% ipython --no-banner

In [1]: import numpy as np

In [2]: np.set_printoptions(precision=3, suppress=True, linewidth=120, floatmode="fixed")

In [3]: m1 = np.loadtxt("dump.csv", delimiter=",")

In [4]: m1
Out[4]: 
array([[  3.347, -16.485,  -6.240,  -8.247],
       [  2.641, -12.299,  -5.612,  -6.401],
       [  2.105,  -9.510,  -5.104,  -5.213],
       [  0.750,  -3.804,  -3.560,  -2.889],
       [  0.489,  -2.913,  -3.174,  -2.523],
       [  0.311,  -2.334,  -2.872,  -2.274],
       [ -0.169,  -0.765,  -1.554,  -1.369],
       [ -0.070,  -0.076,  -0.193,  -0.221],
       [ -0.045,  -0.048,  -0.121,  -0.141],
       [  0.305,   0.261,   0.586,   0.810],
       [  0.756,   0.626,   1.171,   1.866],
       [  1.602,   1.409,   1.951,   3.765],
       [  2.123,   1.963,   2.333,   4.933],
       [  2.429,   2.314,   2.535,   5.623],
       [  5.247,   6.234,   3.973,  12.197],
       [  6.135,   7.683,   4.331,  14.350],
       [  6.457,   8.232,   4.454,  15.144],
       [  6.564,   8.417,   4.495,  15.408],
       [ 17.152,  31.080,   7.400,  43.658],
       [ 18.079,  33.383,   7.595,  46.293],
       [ 21.541,  42.320,   8.275,  56.309],
       [ 27.827,  59.731,   9.360,  75.125]])

In [5]: # rows and columns are dependent

In [6]: M2 = m1 / np.linalg.norm(m1, axis=1, keepdims=True)

In [7]: G = M2 @ M2.T

In [8]: round(float(np.degrees(np.arccos(np.clip(G[17, 19], -1, 1)))), 3)
Out[8]: 9.566

In [9]: (G - 2 * np.eye(22)).round(6).argmax(axis=1)
Out[9]: array([ 1,  2,  1,  4,  5,  4,  7,  8,  7, 10,  9, 12, 13, 12, 15, 16, 17, 16, 19, 18, 19, 20])
